$ python3 -q
>>> import numpy as np
>>> np.set_printoptions(precision=3, suppress=True, linewidth=120, floatmode="fixed")
>>> theta = np.deg2rad(60)
>>> W0 = np.eye(5)
>>> W0[np.ix_([4, 3], [4, 3])] = [[np.cos(theta), -np.sin(theta)], [np.sin(theta), np.cos(theta)]]
>>> W0
array([[ 1.000,  0.000,  0.000,  0.000,  0.000],
       [ 0.000,  1.000,  0.000,  0.000,  0.000],
       [ 0.000,  0.000,  1.000,  0.000,  0.000],
       [ 0.000,  0.000,  0.000,  0.500,  0.866],
       [ 0.000,  0.000,  0.000, -0.866,  0.500]])
>>> x0 = np.array([2, 2, 2, -2, -2])
>>> print([p for p in range(1, 25) if np.allclose(np.linalg.matrix_power(W0, p), np.eye(5))])
[6, 12, 18, 24]
>>> np.round(np.linalg.det(W0), 3)
np.float64(1.0)
>>> W0.T @ (W0 @ x0)
array([ 2.000,  2.000,  2.000, -2.000, -2.000])
>>> print(np.abs(np.linalg.eigvals(W0)))
[1.000 1.000 1.000 1.000 1.000]
>>> np.linalg.inv(W0)
array([[ 1.000,  0.000,  0.000,  0.000,  0.000],
       [ 0.000,  1.000,  0.000,  0.000,  0.000],
       [ 0.000,  0.000,  1.000,  0.000,  0.000],
       [-0.000, -0.000, -0.000,  0.500, -0.866],
       [ 0.000,  0.000,  0.000,  0.866,  0.500]])
>>> B = np.array([[0, 0, 1], [2, 1, 3], [3, 1, 3], [1, 1, 2], [3, 2, 1]])
>>> np.linalg.matrix_rank(np.vstack([W0, B.T]))
np.int64(5)
>>> B.T @ W0.T
array([[ 0.000,  2.000,  3.000,  3.098,  0.634],
       [ 0.000,  1.000,  1.000,  2.232,  0.134],
       [ 1.000,  3.000,  3.000,  1.866, -1.232]])
>>> print(np.linalg.matrix_rank(W0 @ B))
3
>>> print(np.einsum("ik,kj->ij", W0, B))
[[ 0.000  0.000  1.000]
 [ 2.000  1.000  3.000]
 [ 3.000  1.000  3.000]
 [ 3.098  2.232  1.866]
 [ 0.634  0.134 -1.232]]
>>> print(np.einsum("ik,kj->ji", W0, B))
[[ 0.000  2.000  3.000  3.098  0.634]
 [ 0.000  1.000  1.000  2.232  0.134]
 [ 1.000  3.000  3.000  1.866 -1.232]]
>>> np.diff(W0, axis=0)
array([[-1.000,  1.000,  0.000,  0.000,  0.000],
       [ 0.000, -1.000,  1.000,  0.000,  0.000],
       [ 0.000,  0.000, -1.000,  0.500,  0.866],
       [ 0.000,  0.000,  0.000, -1.366, -0.366]])
>>> W0.sum(axis=0)
array([ 1.000,  1.000,  1.000, -0.366,  1.366])
>>> W0.sum(axis=1)
array([ 1.000,  1.000,  1.000,  1.366, -0.366])
>>> print((np.linalg.matrix_power((W0 != 0) + (W0.T != 0) + np.eye(5), 5) > 0).astype(int))
[[1 0 0 0 0]
 [0 1 0 0 0]
 [0 0 1 0 0]
 [0 0 0 1 1]
 [0 0 0 1 1]]
>>> print(np.round(np.linalg.det(W0), 3))
1.0
>>> np.flatnonzero(np.linalg.matrix_power((W0 != 0) + (W0.T != 0) + np.eye(5), 5)[0])
array([0])
>>> m1 = np.load("data.npy")
>>> m1
array([[0, 0, 0, 0],
       [1, 1, 1, 1],
       [0, 0, 0, 0],
       [1, 1, 1, 1]])
>>> rng = np.random.default_rng(21863)
>>> B = m1 + rng.integers(-2, 3, (4, 1)) @ rng.integers(-2, 3, (1, 4))
>>> B
array([[ 2,  2,  2, -1],
       [ 1,  1,  1,  1],
       [ 0,  0,  0,  0],
       [ 1,  1,  1,  1]])
>>> print(np.linalg.matrix_rank(B - m1, tol=1e-8))
1
>>> np.abs(B - m1).sum(axis=1)
array([7, 0, 0, 0])
>>> np.linalg.svd(B - m1, compute_uv=False)
array([3.606, 0.000, 0.000, 0.000])
>>> round(np.trace(np.linalg.pinv(m1) @ m1), 3)
np.float64(1.0)
>>> np.allclose(m1[:-1].T @ np.linalg.lstsq(m1[:-1].T, m1[-1])[0], m1[-1])
True
>>> T = np.stack([m1, 3 * m1, m1[::-1]])
>>> np.linalg.norm(T, axis=(1, 2))
array([2.828, 8.485, 2.828])
>>> B = np.array([[1, 3, -2], [-2, 3, 2], [0, -3, 1], [2, 2, 1]])
>>> basis = np.array([[3, 1, 6, 2, 4, 9, 3, 2, 3],
...     [7, 1, 9, 7, 0, 7, 4, 2, 1],
...     [4, 1, 1, 9, 4, 5, 5, 3, 3]])
>>> mat = B @ basis
>>> mat
array([[ 16,   2,  31,   5,  -4,  20,   5,   2,   0],
       [ 23,   3,  17,  35,   0,  13,  16,   8,   3],
       [-17,  -2, -26, -12,   4, -16,  -7,  -3,   0],
       [ 24,   5,  31,  27,  12,  37,  19,  11,  11]])
>>> left, sig, VT = np.linalg.svd(mat)
>>> V = VT[:(sig > 1e-8).sum()]
>>> x0 = mat[1] + 3 * mat[3] + rng.integers(2) * np.eye(9)[3]
>>> x0
array([ 95.000,  18.000, 110.000, 117.000,  36.000, 124.000,  73.000,  41.000,  36.000])
>>> np.linalg.matrix_rank(np.vstack([mat, x0]))
np.int64(4)
>>> f = np.array([0, 3])
>>> np.array([np.convolve(row, f, "same") for row in mat])
array([[  0,  48,   6,  93,  15, -12,  60,  15,   6],
       [  0,  69,   9,  51, 105,   0,  39,  48,  24],
       [  0, -51,  -6, -78, -36,  12, -48, -21,  -9],
       [  0,  72,  15,  93,  81,  36, 111,  57,  33]])
>>> print(np.convolve(mat[1], f))
[  0  69   9  51 105   0  39  48  24   9]
